% ipython --no-banner

In [1]: import numpy as np

In [2]: from numpy import linalg as LA

In [3]: np.set_printoptions(precision=1, suppress=True, linewidth=100, legacy="1.25")

In [4]: J = np.diag(np.array([-2, 3, -1, 3, 0, -1])) + 3 * np.eye(6, k=1) + 3 * np.eye(6, k=-1)

In [5]: J
Out[5]: 
array([[-2.,  3.,  0.,  0.,  0.,  0.],
       [ 3.,  3.,  3.,  0.,  0.,  0.],
       [ 0.,  3., -1.,  3.,  0.,  0.],
       [ 0.,  0.,  3.,  3.,  3.,  0.],
       [ 0.,  0.,  0.,  3.,  0.,  3.],
       [ 0.,  0.,  0.,  0.,  3., -1.]])

In [6]: u = np.array([0, 1, 0, 2, 0, 0])

In [7]: Y = J + np.outer(u, np.eye(6)[1])

In [8]: LA.matrix_rank(Y - J)
Out[8]: 1

In [9]: Y
Out[9]: 
array([[-2.,  3.,  0.,  0.,  0.,  0.],
       [ 3.,  4.,  3.,  0.,  0.,  0.],
       [ 0.,  3., -1.,  3.,  0.,  0.],
       [ 0.,  2.,  3.,  3.,  3.,  0.],
       [ 0.,  0.,  0.,  3.,  0.,  3.],
       [ 0.,  0.,  0.,  0.,  3., -1.]])

In [10]: LA.matrix_rank(LA.inv(Y) - LA.inv(J), tol=1e-8)
Out[10]: 1

In [11]: vec = np.array([4, 7, 8, -3, -8, -9])

In [12]: target = J @ vec

In [13]: target
Out[13]: array([ 13.,  57.,   4.,  -9., -36., -15.])

In [14]: LA.solve(J, target + J[:, 2])
Out[14]: array([ 4.,  7.,  9., -3., -8., -9.])

In [15]: LA.solve(J, -1 * target)
Out[15]: array([-4., -7., -8.,  3.,  8.,  9.])

In [16]: np.round(LA.solve(J, J[:, 4]), 1) + 0
Out[16]: array([0., 0., 0., 0., 1., 0.])

In [17]: Y = J / np.sqrt((J ** 2).mean(axis=1, keepdims=True))

In [18]: LA.matrix_rank(J - J.mean(axis=1, keepdims=True))
Out[18]: 5

In [19]: J.inv()
AttributeError: 'numpy.ndarray' object has no attribute 'inv'


In [20]: np.allclose(J @ J.T, J.T @ J)
Out[20]: True

In [21]: np.allclose(J, J.T)
Out[21]: True

In [22]: np.sort(np.abs(LA.eigvals(J)))
Out[22]: array([1.4, 2.2, 3.9, 4.9, 4.9, 6.7])

In [23]: J @ J
Out[23]: 
array([[13.,  3.,  9.,  0.,  0.,  0.],
       [ 3., 27.,  6.,  9.,  0.,  0.],
       [ 9.,  6., 19.,  6.,  9.,  0.],
       [ 0.,  9.,  6., 27.,  9.,  9.],
       [ 0.,  0.,  9.,  9., 18., -3.],
       [ 0.,  0.,  0.,  9., -3., 10.]])

In [24]: LA.matrix_power(J, 3)
Out[24]: 
array([[-17.,  75.,   0.,  27.,   0.,   0.],
       [ 75., 108., 102.,  45.,  27.,   0.],
       [  0., 102.,  17., 102.,  18.,  27.],
       [ 27.,  45., 102., 126., 108.,  18.],
       [  0.,  27.,  18., 108.,  18.,  57.],
       [  0.,   0.,  27.,  18.,  57., -19.]])

In [25]: round(LA.det(J), 1)
Out[25]: -1809.0

In [26]: assert J == J.T
ValueError: The truth value of an array with more than one element is ambiguous. Use a.any() or a.all()


In [27]: data = np.load("dump.npy")

In [28]: data
Out[28]: 
array([[  8, -10,   2,  10,   0],
       [-10,  17, -16, -14,   0],
       [  2, -16,  41,   7,   0],
       [ 10, -14,   7,  13,   0],
       [  0,   0,   0,   0,   0]])

In [29]: def softmax(z):
    ...:     e = np.exp(z - z.max(axis=-1, keepdims=True))
    ...:     return e / e.sum(axis=-1, keepdims=True)
    ...: 

In [30]: softmax(10 * data[4])
Out[30]: array([0.2, 0.2, 0.2, 0.2, 0.2])

In [31]: softmax(data[4])
Out[31]: array([0.2, 0.2, 0.2, 0.2, 0.2])

In [32]: scores = data @ data.T / np.sqrt(5)

In [33]: softmax(scores)[4] @ data
Out[33]: array([ 2. , -4.6,  6.8,  3.2,  0. ])

In [34]: vals, evecs = LA.eigh(data)

In [35]: vec = np.array([3, 1, 0, 1, 1])

In [36]: evecs * np.abs(vals) @ evecs.T
Out[36]: 
array([[  8., -10.,   2.,  10.,   0.],
       [-10.,  17., -16., -14.,   0.],
       [  2., -16.,  41.,   7.,   0.],
       [ 10., -14.,   7.,  13.,   0.],
       [  0.,   0.,   0.,   0.,   0.]])

In [37]: evecs * np.maximum(vals, 0) @ evecs.T
Out[37]: 
array([[  8., -10.,   2.,  10.,   0.],
       [-10.,  17., -16., -14.,   0.],
       [  2., -16.,  41.,   7.,   0.],
       [ 10., -14.,   7.,  13.,   0.],
       [  0.,   0.,   0.,   0.,   0.]])

In [38]: np.round(LA.eigvalsh(data[1:, 1:]), 1) + 0
Out[38]: array([ 0. ,  0. , 17.9, 53.1])

In [39]: np.abs(data).sum(axis=1).max(), round(np.abs(vals).max(), 1)
Out[39]: (66, 55.2)

In [40]: np.round(vec @ data @ vec / (vec @ vec), 1), vals[0], np.round(vals[-1], 1)
Out[40]: (6.2, 0.0, 55.2)

In [41]: (np.sign(evecs[:, -1].round(6)) == np.sign(evecs[0, -1].round(6))).astype(int)
Out[41]: array([1, 0, 1, 1, 0])

In [42]: vals, evecs = LA.eigh(data)

In [43]: evecs @ np.diag(vals) @ evecs.T
Out[43]: 
array([[  8., -10.,   2.,  10.,   0.],
       [-10.,  17., -16., -14.,   0.],
       [  2., -16.,  41.,   7.,   0.],
       [ 10., -14.,   7.,  13.,   0.],
       [  0.,   0.,   0.,   0.,   0.]])

In [44]: np.round(LA.eigvalsh(data @ data), 1) + 0
Out[44]: array([   0. ,    0. ,    0. ,  566.8, 3046.2])

In [45]: np.round(evecs.T @ evecs, 1) + 0
Out[45]: 
array([[1., 0., 0., 0., 0.],
       [0., 1., 0., 0., 0.],
       [0., 0., 1., 0., 0.],
       [0., 0., 0., 1., 0.],
       [0., 0., 0., 0., 1.]])

In [46]: np.round(evecs.T @ data @ evecs, 1) + 0
Out[46]: 
array([[ 0. ,  0. ,  0. ,  0. ,  0. ],
       [ 0. ,  0. ,  0. ,  0. ,  0. ],
       [ 0. ,  0. ,  0. ,  0. ,  0. ],
       [ 0. ,  0. ,  0. , 23.8,  0. ],
       [ 0. ,  0. ,  0. ,  0. , 55.2]])

In [47]: (vals > 1e-8).sum(), (vals < -1e-8).sum()
Out[47]: (2, 0)

In [48]: np.abs(evecs[:, -1])
Out[48]: array([0.2, 0.5, 0.8, 0.3, 0. ])

In [49]: vals.round(1) + 0
Out[49]: array([ 0. ,  0. ,  0. , 23.8, 55.2])

In [50]: np.abs(evecs[:, -1]).round(6).argmax()
Out[50]: 2

In [51]: rank = LA.matrix_rank(data)

In [52]: rank
Out[52]: 2

In [53]: ns = LA.svd(data)[2][rank:].T

In [54]: ns.shape
Out[54]: (5, 3)

In [55]: [int(LA.matrix_rank(np.delete(data, i, axis=0))) for i in range(5)]
Out[55]: [2, 2, 2, 2, 2]

In [56]: np.round(ns @ ns.T, 1) + 0
Out[56]: 
array([[ 0.7,  0.3,  0.1, -0.3,  0. ],
       [ 0.3,  0.6,  0.2,  0.4,  0. ],
       [ 0.1,  0.2,  0. ,  0.1,  0. ],
       [-0.3,  0.4,  0.1,  0.6,  0. ],
       [ 0. ,  0. ,  0. ,  0. ,  1. ]])

In [57]: np.round(data @ ns, 1) + 0
Out[57]: 
array([[0., 0., 0.],
       [0., 0., 0.],
       [0., 0., 0.],
       [0., 0., 0.],
       [0., 0., 0.]])

In [58]: W0 = np.array([[0.3, 0.7], [0.5, 0.5]])

In [59]: # row-stochastic, so 1 is an eigenvalue

In [60]: u = np.array([2, 0, -1])

In [61]: np.array([np.convolve(row, u, "same") for row in W0])
Out[61]: 
array([[ 0.6,  1.4, -0.3],
       [ 1. ,  1. , -0.5]])

In [62]: np.polyval(u, W0[1])
Out[62]: array([-0.5, -0.5])

In [63]: vals, evecs = LA.eig(W0)

In [64]: vals
Out[64]: array([-0.2,  1. ])

In [65]: round(float(np.prod(vals)), 1)
Out[65]: -0.2

In [66]: np.round(np.sort(LA.eigvals(W0 @ W0)), 1) + 0
Out[66]: array([0., 1.])

In [67]: ang = np.radians(180)

In [68]: r_ = np.eye(2)

In [69]: r_[0, 0] = r_[1, 1] = np.cos(ang)

In [70]: r_[0, 1], r_[1, 0] = -np.sin(ang), np.sin(ang)

In [71]: r_.round(1) + 0
Out[71]: 
array([[-1.,  0.],
       [ 0., -1.]])

In [72]: Y = W0 @ r_.T

In [73]: round(LA.det(r_), 1), np.trace(r_)
Out[73]: (1.0, -2.0)

In [74]: np.allclose(W0 @ W0.T, Y @ Y.T)
Out[74]: True

In [75]: u, v = W0[1], W0[0]

In [76]: u @ v
Out[76]: 0.5

In [77]: p = (u @ v) / (u @ u) * u

In [78]: np.outer(u, v)
Out[78]: 
array([[0.1, 0.3],
       [0.1, 0.3]])

In [79]: np.round((v - p) @ u, 1)
Out[79]: -0.0

In [80]: v - p
Out[80]: array([-0.2,  0.2])

In [81]: rng = np.random.default_rng(98521)

In [82]: idx = rng.permutation(2)

In [83]: Y = W0[:, idx] * rng.choice([-1, 1], 2)

In [84]: Y
Out[84]: 
array([[-0.3, -0.7],
       [-0.5, -0.5]])

In [85]: Uu, _, Vh = LA.svd(W0.T @ Y)

In [86]: idx
Out[86]: array([0, 1])

In [87]: np.round(LA.lstsq(W0, Y)[0], 1) + 0
Out[87]: 
array([[-1.,  0.],
       [ 0., -1.]])

In [88]: q, _ = LA.qr(np.array([[-0.7, 0.1, 0.2, -0.3, 0.2],
    ...:     [0.1, 0.2, -1.0, 0.2, 0.0],
    ...:     [1.5, -2.7, 0.1, 0.0, -0.8],
    ...:     [-0.3, -1.1, -1.5, 0.0, 1.0],
    ...:     [0.5, -2.0, 0.1, 0.2, -0.4]]))

In [89]: mat = 3 * q

In [90]: mat.round(1) + 0
Out[90]: 
array([[-1.2,  1.3,  1.1,  1.3,  1.7],
       [ 0.2, -0.5, -2. , -0.5,  2.1],
       [ 2.6,  0.5,  0. ,  1.5,  0.3],
       [-0.5,  2.1, -1.8,  0.4, -1.1],
       [ 0.9,  1.6,  0.8, -2.2,  0.5]])

In [91]: np.round(np.trace(LA.pinv(data) @ data), 1)
Out[91]: 2.0

In [92]: LA.lstsq(data[:-1].T, data[-1])[2]
Out[92]: 2

In [93]: np.allclose(data[:-1].T @ LA.lstsq(data[:-1].T, data[-1])[0], data[-1])
Out[93]: True

In [94]: np.abs(np.diag(LA.qr(data)[1])) > 1e-9
Out[94]: array([ True,  True, False, False, False])

In [95]: np.unique(data.round(6), axis=0).shape
Out[95]: (5, 5)
